% ipython --no-banner

In [1]: import numpy as np

In [2]: import numpy.linalg as la

In [3]: np.set_printoptions(precision=2, suppress=True, linewidth=160, sign=" ")

In [4]: def rnd(a):
   ...:     return np.round(a, 2) + 0
   ...: 

In [5]: m1 = np.loadtxt("test9.csv", delimiter=",")

In [6]: m1
Out[6]: 
array([[-5., -4., -5., -5.],
       [-3.,  1.,  7., -6.],
       [ 3.,  6., -5.,  1.],
       [ 7., -6.,  8.,  9.],
       [-3., -2., -1., -5.]])

In [7]: M2 = np.c_[m1[:, :2] @ np.array([[4, 1], [4, 5]]), np.array([6, 3, 2, 4, 4])]

In [8]: M2
Out[8]: 
array([[-36., -25.,   6.],
       [ -8.,   2.,   3.],
       [ 36.,  33.,   2.],
       [  4., -23.,   4.],
       [-20., -13.,   4.]])

In [9]: rnd(la.lstsq(m1, M2[:, 0])[0])
Out[9]: array([ 4.,  4.,  0.,  0.])

In [10]: rnd(la.norm(M2 - m1 @ la.lstsq(m1, M2)[0], axis=0))
Out[10]: array([ 0.  ,  0.  ,  3.29])

In [11]: rnd(la.norm(la.qr(m1)[0].T @ M2, axis=0) ** 2 / ((M2 ** 2).sum(axis=0) + 1e-12))
Out[11]: array([ 1.  ,  1.  ,  0.87])

In [12]: proj = M2 @ la.solve(M2.T @ M2, M2.T)

In [13]: rnd(la.eigvalsh(proj))
Out[13]: array([ 0.,  0.,  1.,  1.,  1.])

In [14]: rnd((np.eye(5) - proj) @ M2)
Out[14]: 
array([[ 0.,  0.,  0.],
       [ 0.,  0.,  0.],
       [ 0.,  0.,  0.],
       [ 0.,  0.,  0.],
       [ 0.,  0.,  0.]])

In [15]: np.allclose(proj @ proj, proj)
Out[15]: True

In [16]: proj = m1 @ la.solve(m1.T @ m1, m1.T)

In [17]: rnd(proj @ m1[:, 1])
Out[17]: array([-4.,  1.,  6., -6., -2.])

In [18]: rnd(np.trace(proj))
Out[18]: np.float64(4.0)

In [19]: np.allclose(proj @ proj, proj)
Out[19]: True

In [20]: K = np.load("arr.npy")

In [21]: rnd(K)
Out[21]: 
array([[ 0.82, -0.27, -1.5 , -1.22,  1.33],
       [-0.27,  1.47,  2.25,  0.42,  0.89],
       [-1.5 ,  2.25,  0.69, -0.16, -0.01],
       [-1.22,  0.42, -0.16,  0.4 , -1.2 ],
       [ 1.33,  0.89, -0.01, -1.2 ,  0.62]])

In [22]: # rank 4

In [23]: U, sig, VT = la.svd(K, full_matrices=False)

In [24]: rnd(U.T @ U)
Out[24]: 
array([[ 1.,  0.,  0.,  0.,  0.],
       [ 0.,  1.,  0.,  0.,  0.],
       [ 0.,  0.,  1.,  0.,  0.],
       [ 0.,  0.,  0.,  1.,  0.],
       [ 0.,  0.,  0.,  0.,  1.]])

In [25]: rnd(U.T @ K @ VT.T)
Out[25]: 
array([[ 4.,  0.,  0.,  0.,  0.],
       [ 0.,  3.,  0.,  0.,  0.],
       [ 0.,  0.,  2.,  0.,  0.],
       [ 0.,  0.,  0.,  1.,  0.],
       [ 0.,  0.,  0.,  0.,  0.]])

In [26]: rnd(sig / sig[0])
Out[26]: array([ 1.  ,  0.75,  0.5 ,  0.25,  0.  ])

In [27]: (sig > 1e-8).sum()
Out[27]: np.int64(4)

In [28]: rnd(np.sqrt((sig ** 2).sum())), rnd(la.norm(K))
Out[28]: (np.float64(5.48), np.float64(5.48))

In [29]: f, v = K[3], K[4]

In [30]: rnd(f @ f)
Out[30]: np.float64(3.29)

In [31]: rnd(f @ v)
Out[31]: np.float64(-2.47)

In [32]: pr = (f @ v) / (f @ f) * f

In [33]: rnd((v - pr) @ f)
Out[33]: np.float64(0.0)

In [34]: la.matrix_rank(np.outer(f, v))
Out[34]: np.int64(1)

In [35]: rnd(pr)
Out[35]: array([ 0.91, -0.31,  0.12, -0.3 ,  0.9 ])

In [36]: U, sig, VT = la.svd(K)

In [37]: np.argmax(sig[:-1] / (sig[1:] + 1e-6)) + 1
Out[37]: np.int64(4)

In [38]: rnd(sig)
Out[38]: array([ 4.,  3.,  2.,  1.,  0.])

In [39]: M2 = U[:, :4] @ np.diag(sig[:4]) @ VT[:4]

In [40]: rnd(np.abs(K - M2).max())
Out[40]: np.float64(0.0)

In [41]: E = np.load("mat.npy")

In [42]: E
Out[42]: 
array([[-0.7 , -1.38,  0.  , -0.3 ],
       [ 1.  ,  2.  ,  0.5 , -0.1 ],
       [-0.1 , -0.21, -1.9 , -1.8 ],
       [ 0.8 ,  1.57, -1.1 ,  0.3 ],
       [-0.1 , -0.19,  1.7 ,  0.6 ],
       [-0.8 , -1.57, -0.7 ,  0.7 ],
       [ 0.3 ,  0.6 ,  1.4 , -0.3 ],
       [-0.1 , -0.2 , -1.9 , -1.2 ],
       [ 1.5 ,  3.01, -0.6 ,  2.  ],
       [ 1.5 ,  2.98, -0.3 ,  0.1 ],
       [ 0.  , -0.03, -0.8 , -0.5 ],
       [-0.8 , -1.59,  0.6 ,  2.2 ]])

In [43]: gram = np.cov(E, rowvar=False)

In [44]: np.argwhere(np.triu(np.abs(np.corrcoef(E.T)) > 0.8, 1))
Out[44]: array([[ 0,  1]])

In [45]: gram.shape
Out[45]: (4, 4)

In [46]: np.argsort(-E.std(axis=0).round(6), kind="stable")
Out[46]: array([ 1,  2,  3,  0])

In [47]: rnd(np.corrcoef(E[:, 3], E[:, 0])[0, 1])
Out[47]: np.float64(0.09)

In [48]: rnd(np.polyfit(E[:, 3], E[:, 0], 1))
Out[48]: array([ 0.07,  0.2 ])

In [49]: rnd(E.std(axis=0))
Out[49]: array([ 0.79,  1.57,  1.11,  1.11])

In [50]: rnd(np.median(E, axis=0))
Out[50]: array([-0.05, -0.11, -0.45,  0.  ])

In [51]: rnd(gram)
Out[51]: 
array([[ 0.68,  1.36, -0.03,  0.09],
       [ 1.36,  2.7 , -0.06,  0.19],
       [-0.03, -0.06,  1.33,  0.58],
       [ 0.09,  0.19,  0.58,  1.33]])

In [52]: rk = la.matrix_rank(K)

In [53]: rk
Out[53]: np.int64(4)

In [54]: N = la.svd(K)[2][rk:].T

In [55]: [int(la.matrix_rank(np.delete(K, i, axis=0))) for i in range(5)]
Out[55]: [4, 4, 4, 4, 4]

In [56]: [int(la.matrix_rank(K[:, :j + 1])) for j in range(5)]
Out[56]: [1, 2, 3, 4, 4]

In [57]: rnd(N @ N.T)
Out[57]: 
array([[ 0.12,  0.14, -0.14,  0.26,  0.03],
       [ 0.14,  0.17, -0.16,  0.3 ,  0.04],
       [-0.14, -0.16,  0.16, -0.29, -0.04],
       [ 0.26,  0.3 , -0.29,  0.54,  0.07],
       [ 0.03,  0.04, -0.04,  0.07,  0.01]])

In [58]: Q, r_ = la.qr(E)

In [59]: Q.shape, r_.shape
Out[59]: ((12, 4), (4, 4))

In [60]: rnd(abs(r_[0, 0])), rnd(la.norm(E[:, 0]))
Out[60]: (np.float64(2.83), np.float64(2.83))

In [61]: np.trace(Q @ Q.T)
Out[61]: np.float64(4.0)

In [62]: mat = np.loadtxt("x.csv", delimiter=",")

In [63]: rnd(mat)
Out[63]: 
array([[-0.56, -0.72,  1.21,  1.11,  0.69],
       [ 0.89, -0.36, -0.4 , -0.38,  1.66],
       [-0.78, -1.53, -0.26, -0.98, -0.2 ],
       [-0.45,  0.78,  1.19, -1.27,  0.41],
       [-1.45,  0.64, -0.94,  0.25,  0.74]])

In [64]: def softmax(z):
    ...:     e = np.exp(z - z.max(axis=-1, keepdims=True))
    ...:     return e / e.sum(axis=-1, keepdims=True)
    ...: 

In [65]: rnd(softmax(10 * mat[4]))
Out[65]: array([ 0.  ,  0.26,  0.  ,  0.01,  0.74])

In [66]: S = mat @ mat.T / np.sqrt(5)

In [67]: softmax(S).round(6).argmax(axis=1)
Out[67]: array([ 0,  1,  2,  3,  4])

In [68]: rnd(softmax(S))
Out[68]: 
array([[ 0.6,  0.1,  0.1,  0.1,  0.1],
       [ 0.1,  0.6,  0.1,  0.1,  0.1],
       [ 0.1,  0.1,  0.6,  0.1,  0.1],
       [ 0.1,  0.1,  0.1,  0.6,  0.1],
       [ 0.1,  0.1,  0.1,  0.1,  0.6]])

In [69]: x = np.array([1, 2, 0, 2, 0])

In [70]: y = mat @ x

In [71]: rnd(y)
Out[71]: array([ 0.23, -0.59, -5.79, -1.42,  0.33])

In [72]: rnd(la.solve(mat.T, mat[0]))
Out[72]: array([ 1.,  0.,  0.,  0.,  0.])

In [73]: rnd(la.solve(mat, 3 * y))
Out[73]: array([ 3.,  6.,  0.,  6.,  0.])

In [74]: rnd(la.solve(mat, y + mat[:, 2]))
Out[74]: array([ 1.,  2.,  1.,  2.,  0.])

In [75]: rnd(la.solve(mat, mat[:, 0]))
Out[75]: array([ 1.,  0.,  0.,  0.,  0.])

In [76]: M = np.loadtxt("case7.csv", delimiter=",")

In [77]: M
Out[77]: 
array([[  7.,   2., -10.],
       [  2.,  15.,  -9.],
       [-10.,  -9.,  18.]])

In [78]: f = np.array([-5, 4])

In [79]: np.cross(M[1, :3], M[0, :3])
Out[79]: array([-132.,  -43., -101.])

In [80]: np.array([np.convolve(row, f, "same") for row in M])
Out[80]: 
array([[ -35.,   18.,   58.],
       [ -10.,  -67.,  105.],
       [  50.,    5., -126.]])

In [81]: np.convolve(M[1], f)
Out[81]: array([-10., -67., 105., -36.])

In [82]: np.correlate(M[1], M[0], "full")
Out[82]: array([ -20., -146.,  134.,   87.,  -63.])

In [83]: U, sig, VT = la.svd(M)

In [84]: rnd(sig)
Out[84]: array([ 29.37,  10.26,   0.37])

In [85]: np.argmax(sig[:-1] / (sig[1:] + 1e-6)) + 1
Out[85]: np.int64(2)

In [86]: M2 = U[:, :2] @ np.diag(sig[:2]) @ VT[:2]

In [87]: la.matrix_rank(M2)
Out[87]: np.int64(2)

In [88]: rnd(la.norm(M - M2) / la.norm(M))
Out[88]: np.float64(0.01)

In [89]: M2 = la.invert(M)
---------------------------------------------------------------------------
AttributeError                            Traceback (most recent call last)
Cell In[89], line 1
----> 1 M2 = la.invert(M)

AttributeError: module 'numpy.linalg' has no attribute 'invert'

In [90]: M2 = la.inv(M)

In [91]: rnd(la.det(M) * M2)
Out[91]: 
array([[ 189.,   54.,  132.],
       [  54.,   26.,   43.],
       [ 132.,   43.,  101.]])

In [92]: rnd(la.cond(M))
Out[92]: np.float64(79.75)

In [93]: np.allclose(M2, M.T)
Out[93]: False

In [94]: evals, vecs = la.eig(M)

In [95]: rnd(np.sort(la.eigvals(la.inv(M))))
Out[95]: array([ 0.03,  0.1 ,  2.72])

In [96]: rnd(np.sort(la.eigvals(M @ M)))
Out[96]: array([   0.14,  105.32,  862.54])

In [97]: rnd(evals)
Out[97]: array([ 29.37,   0.37,  10.26])

In [98]: x = np.array([0, 2, 2])

In [99]: y = M @ x

In [100]: beta, lr = np.zeros(3), 1 / la.norm(M, 2) ** 2

In [101]: for i in range(60):
     ...:     beta -= lr * M.T @ (M @ beta - y)
     ...:     if i % 10 == 0: print(i, round(la.norm(M @ beta - y), 2))
     ...: 
0 20.46
10 5.59
20 1.63
30 0.72
40 0.6
50 0.59

In [102]: rnd(beta)
Out[102]: array([-1.26,  1.61,  1.08])

In [103]: A = np.load("data.npy")

In [104]: A
Out[104]: 
array([[-2,  0],
       [ 0, -2]])

In [105]: rnd(la.det(A))
Out[105]: np.float64(4.0)

In [106]: np.flatnonzero(la.matrix_power((A != 0) + (A.T != 0) + np.eye(2), 2)[1])
Out[106]: array([ 1])

In [107]: round(np.log10(la.cond(E)))
Out[107]: 2

In [108]: la.matrix_rank(E, rtol=0.1)
Out[108]: np.int64(3)

In [109]: evals, vecs = la.eigh(A)

In [110]: x = np.array([1, 1])

In [111]: vecs * np.abs(evals) @ vecs.T
Out[111]: 
array([[ 2.,  0.],
       [ 0.,  2.]])

In [112]: X = np.load("run18.npy")

In [113]: X
Out[113]: 
array([[ 15.27,  -8.87,   0.35,  15.91],
       [ 12.65,  -9.44,   0.27,  13.44],
       [ 14.16,  -9.38,   1.49,  14.79],
       [ 13.74,  -8.39,  -0.85,  14.23],
       [ 15.7 ,  -9.77,   0.  ,  14.78],
       [ 13.69,  -7.51,  -0.79,  15.74],
       [ 15.05,  -9.38,  -0.32,  15.45],
       [ 13.37,  -7.86,   0.18,  16.76],
       [ 14.8 ,  -9.26,  -1.33,  16.07],
       [ 17.02,  -8.96,   0.76,  15.62],
       [ 14.52,  -8.36,  -0.37,  14.77],
       [ 13.26,  -8.26,   0.4 ,  15.2 ],
       [ 15.03,  -8.49,  -1.37,  14.28],
       [ 14.33,  -8.43,  -0.41,  14.7 ],
       [ 15.37,  -9.27,   1.9 ,  13.54],
       [ 14.68,  -9.87,   1.37,  14.91],
       [ 16.16,  -9.73,   0.32,  17.9 ],
       [ 15.27,  -8.22,   0.2 ,  17.3 ],
       [ 15.26,  -8.68,   0.38,  12.23],
       [ 13.81,  -9.44,   0.67,  14.45],
       [ 15.89,  -8.92,  -0.79,  16.09],
       [ 15.23,  -8.48,   1.39,  13.55],
       [ 15.53,  -8.37,   0.77,  16.  ],
       [ 13.65,  -7.68,   0.29,  13.12],
       [ 14.89, -10.15,   0.66,  14.53]])

In [114]: f = np.array([2, 2, 0])

In [115]: rnd(np.polyval(f, X[8]))
Out[115]: array([ 467.68,  152.98,    0.88,  548.63])

In [116]: Q, r_ = la.qr(X)

In [117]: rnd(np.trace(Q @ Q.T))
Out[117]: np.float64(4.0)

In [118]: rnd(np.abs(np.diag(r_)))
Out[118]: array([ 73.83,   3.79,   4.08,   6.55])

In [119]: rnd(abs(r_[0, 0])), rnd(la.norm(X[:, 0]))
Out[119]: (np.float64(73.83), np.float64(73.83))

In [120]: rnd(r_)
Out[120]: 
array([[-73.83,  44.21,  -1.06, -75.03],
       [  0.  ,   3.79,  -0.83,  -0.99],
       [  0.  ,   0.  ,  -4.08,   2.18],
       [  0.  ,   0.  ,   0.  ,   6.55]])

In [121]: rnd(Q)
Out[121]: 
array([[-0.21,  0.07, -0.05,  0.09],
       [-0.17, -0.49,  0.08, -0.01],
       [-0.19, -0.24, -0.27,  0.11],
       [-0.19, -0.04,  0.27, -0.05],
       [-0.21, -0.1 ,  0.08, -0.22],
       [-0.19,  0.18,  0.21,  0.24],
       [-0.2 , -0.1 ,  0.15, -0.04],
       [-0.18,  0.04,  0.  ,  0.49],
       [-0.2 , -0.11,  0.4 ,  0.01],
       [-0.23,  0.33, -0.19, -0.14],
       [-0.2 ,  0.09,  0.12, -0.03],
       [-0.18, -0.08, -0.03,  0.26],
       [-0.2 ,  0.13,  0.36, -0.25],
       [-0.19,  0.04,  0.14, -0.02],
       [-0.21, -0.02, -0.41, -0.18],
       [-0.2 , -0.29, -0.23,  0.03],
       [-0.22, -0.01, -0.02,  0.23],
       [-0.21,  0.24, -0.04,  0.32],
       [-0.21,  0.12, -0.06, -0.46],
       [-0.19, -0.31, -0.05,  0.03],
       [-0.22,  0.16,  0.22, -0.06],
       [-0.21,  0.17, -0.32, -0.16],
       [-0.21,  0.25, -0.18,  0.13],
       [-0.18,  0.13, -0.05, -0.08],
       [-0.2 , -0.33, -0.04, -0.13]])
